% ipython --no-banner

In [1]: import numpy as np

In [2]: np.set_printoptions(suppress=True, linewidth=140)

In [3]: arr = np.load("mat.npy")

In [4]: print(arr)
[[ 1.98 -1.57 -5.97 -3.41  6.24  9.62  2.78]
 [ 2.43 -2.09  4.4  -3.84 -0.52  7.41 -0.37]
 [ 0.41  2.28 -8.47 -0.66  0.52 -4.25  3.83]
 [ 1.1   0.13 -6.5  -0.64  6.44 10.67  1.25]
 [ 2.87 -0.75 -8.14 -1.05  5.06  9.17  1.13]
 [ 0.44 -1.84 -6.01 -2.91  5.87  8.36  3.07]
 [ 1.67 -1.48 -6.98 -3.02  4.64 10.07  1.25]
 [ 2.53  1.14 -8.07 -1.97 -0.26 -2.26  1.66]
 [ 2.45 -0.64 -3.62 -2.88  3.97 10.7   0.64]
 [ 1.73 -1.07 -5.98 -2.18  5.38 11.13  1.71]]

In [5]: M2 = np.c_[arr[:, :4] @ np.array([[2, 1, 1, 0], [-2, -3, -3, 0], [-3, -1, 2, 2], [0, 3, 3, 2]]), np.array([5, 2, -1, -4, 1, -1, -3, 1, -1, 5])]

In [6]: print(M2.round(2))
[[ 25.01   2.43 -15.48 -18.76   5.  ]
 [ -4.16  -7.22   5.98   1.12   2.  ]
 [ 21.67   0.06 -25.35 -18.26  -1.  ]
 [ 21.44   5.29 -14.21 -14.28  -4.  ]
 [ 31.66  10.11 -14.31 -18.38   1.  ]
 [ 22.59   3.24 -14.79 -17.84  -1.  ]
 [ 27.24   4.03 -16.91 -20.    -3.  ]
 [ 26.99   1.27 -22.94 -20.08   1.  ]
 [ 17.04  -0.65 -11.51 -13.    -1.  ]
 [ 23.54   4.38 -13.56 -16.32   5.  ]]

In [7]: print(np.round(np.linalg.lstsq(arr, M2[:, 0])[0], 2) + 0)
[ 2. -2. -3.  0.  0.  0.  0.]

In [8]: print(np.linalg.matrix_rank(np.c_[arr, M2]))
8

In [9]: np.linalg.rank(M2)
AttributeError: module 'numpy.linalg' has no attribute 'rank'


In [10]: print(np.round(M2.sum(axis=1), 2))
[ -1.8   -2.28 -22.88  -5.76  10.08  -7.8   -8.64 -13.76  -9.12   3.04]

In [11]: print(np.round(M2.mean(axis=0), 2))
[ 21.3    2.29 -14.31 -15.58   0.4 ]

In [12]: print(np.unravel_index(np.abs(M2).argmax(), M2.shape))
(np.int64(4), np.int64(0))

In [13]: print(np.round(np.abs(M2).max(), 2))
31.66

In [14]: print(M2.shape)
(10, 5)

In [15]: feats = np.load("out0.npy")

In [16]: print(feats.round(2))
[[0.2  0.   0.2  0.2  0.2  0.   0.   0.2 ]
 [0.   0.33 0.   0.33 0.   0.   0.   0.33]
 [0.   0.   0.5  0.5  0.   0.   0.   0.  ]
 [0.   0.   0.33 0.67 0.   0.   0.   0.  ]
 [0.   0.   0.   0.   0.67 0.33 0.   0.  ]
 [0.   0.   0.5  0.   0.   0.5  0.   0.  ]
 [0.   0.   0.   0.   0.33 0.33 0.33 0.  ]
 [0.   0.   0.   0.   0.   0.   0.33 0.67]]

In [17]: # a transition matrix

In [18]: print(np.round(np.linalg.matrix_power(feats, 100), 2) + 0)
[[0.  0.  0.4 0.6 0.  0.  0.  0. ]
 [0.  0.  0.4 0.6 0.  0.  0.  0. ]
 [0.  0.  0.4 0.6 0.  0.  0.  0. ]
 [0.  0.  0.4 0.6 0.  0.  0.  0. ]
 [0.  0.  0.4 0.6 0.  0.  0.  0. ]
 [0.  0.  0.4 0.6 0.  0.  0.  0. ]
 [0.  0.  0.4 0.6 0.  0.  0.  0. ]
 [0.  0.  0.4 0.6 0.  0.  0.  0. ]]

In [19]: p = np.eye(8)[7]

In [20]: for _ in range(5):
    ...:     p = p @ feats
    ...:     print(p.round(2))
    ...: 
[0.   0.   0.   0.   0.   0.   0.33 0.67]
[0.   0.   0.   0.   0.11 0.11 0.33 0.44]
[0.   0.   0.06 0.   0.19 0.2  0.26 0.3 ]
[0.   0.   0.13 0.03 0.21 0.25 0.19 0.2 ]
[0.   0.   0.2  0.08 0.2  0.26 0.13 0.13]

In [21]: rng = np.random.default_rng(35963)

In [22]: M2 = feats + rng.integers(-2, 3, (8, 6)) @ rng.integers(-2, 3, (6, 8))

In [23]: print(M2.round(2))
[[ -4.8    6.    -4.8    4.2   -6.8   -6.    -2.    -1.8 ]
 [ -3.    10.33  -1.     8.33  -9.   -10.     2.     0.33]
 [  6.    -4.     5.5    4.5    5.     1.     2.     3.  ]
 [  6.     2.     8.33   6.67  -1.     7.     3.    10.  ]
 [ -8.    -5.   -11.   -12.     1.67   4.33  -9.    -8.  ]
 [ -2.     3.    -0.5    2.    -5.     0.5    1.     0.  ]
 [  2.    -1.     5.    -2.     5.33  -1.67  13.33  -2.  ]
 [  3.     6.     5.     2.     3.    -8.     2.33   4.67]]

In [24]: print(np.abs(M2 - feats).sum(axis=1))
[37. 43. 30. 43. 58. 14. 32. 33.]

In [25]: print(np.round(M2 - feats, 2))
[[ -5.   6.  -5.   4.  -7.  -6.  -2.  -2.]
 [ -3.  10.  -1.   8.  -9. -10.   2.   0.]
 [  6.  -4.   5.   4.   5.   1.   2.   3.]
 [  6.   2.   8.   6.  -1.   7.   3.  10.]
 [ -8.  -5. -11. -12.   1.   4.  -9.  -8.]
 [ -2.   3.  -1.   2.  -5.   0.   1.   0.]
 [  2.  -1.   5.  -2.   5.  -2.  13.  -2.]
 [  3.   6.   5.   2.   3.  -8.   2.   4.]]

In [26]: print(np.linalg.matrix_rank(M2 - feats, tol=1e-8))
6

In [27]: W0 = np.array([[0, 0, 1, 0, 0],
    ...:     [0, 0, 1, 1, 0],
    ...:     [1, 1, 0, 1, 0],
    ...:     [0, 1, 1, 0, 1],
    ...:     [0, 0, 0, 1, 0]])

In [28]: print(np.argwhere(np.triu(W0)))
[[0 2]
 [1 2]
 [1 3]
 [2 3]
 [3 4]]

In [29]: print(W0 @ W0)
[[1 1 0 1 0]
 [1 2 1 1 1]
 [0 1 3 1 1]
 [1 1 1 3 0]
 [0 1 1 0 1]]

In [30]: L = np.diag(W0.sum(axis=1)) - W0

In [31]: print(L @ np.ones(5))
[0. 0. 0. 0. 0.]

In [32]: print(round(np.linalg.det(L[1:, 1:])))
3

In [33]: U, s, Vh = np.linalg.svd(W0)

In [34]: print(np.argmax(s[:-1] / (s[1:] + 1e-6)) + 1)
4

In [35]: print(s.round(2) + 0)
[2.3  1.62 1.3  0.62 0.  ]

In [36]: M2 = U[:, :4] @ np.diag(s[:4]) @ Vh[:4]

In [37]: print(round(float(np.abs(W0 - M2).max()), 2))
0.0

In [38]: print(round(np.linalg.norm(W0 - M2, 2), 2), round(s[4], 2))
0.0 0.0

In [39]: print(np.linalg.matrix_rank(W0, rtol=0.05))
4

In [40]: print(np.linalg.matrix_rank(M2))
4

In [41]: print(round(float(np.linalg.norm(W0 - M2) / np.linalg.norm(W0)), 2))
0.0

In [42]: f = np.array([0, 3, 1])

In [43]: print(np.cross(W0[1, :3], W0[4, :3]))
[0 0 0]

In [44]: print(np.convolve(W0[1], f))
[0 0 0 3 4 1 0]

In [45]: print(np.array([np.convolve(row, f, "same") for row in W0]))
[[0 0 3 1 0]
 [0 0 3 4 1]
 [3 4 1 3 1]
 [0 3 4 1 3]
 [0 0 0 3 1]]

In [46]: print(np.polyval(f, W0[1]))
[1 1 4 4 1]
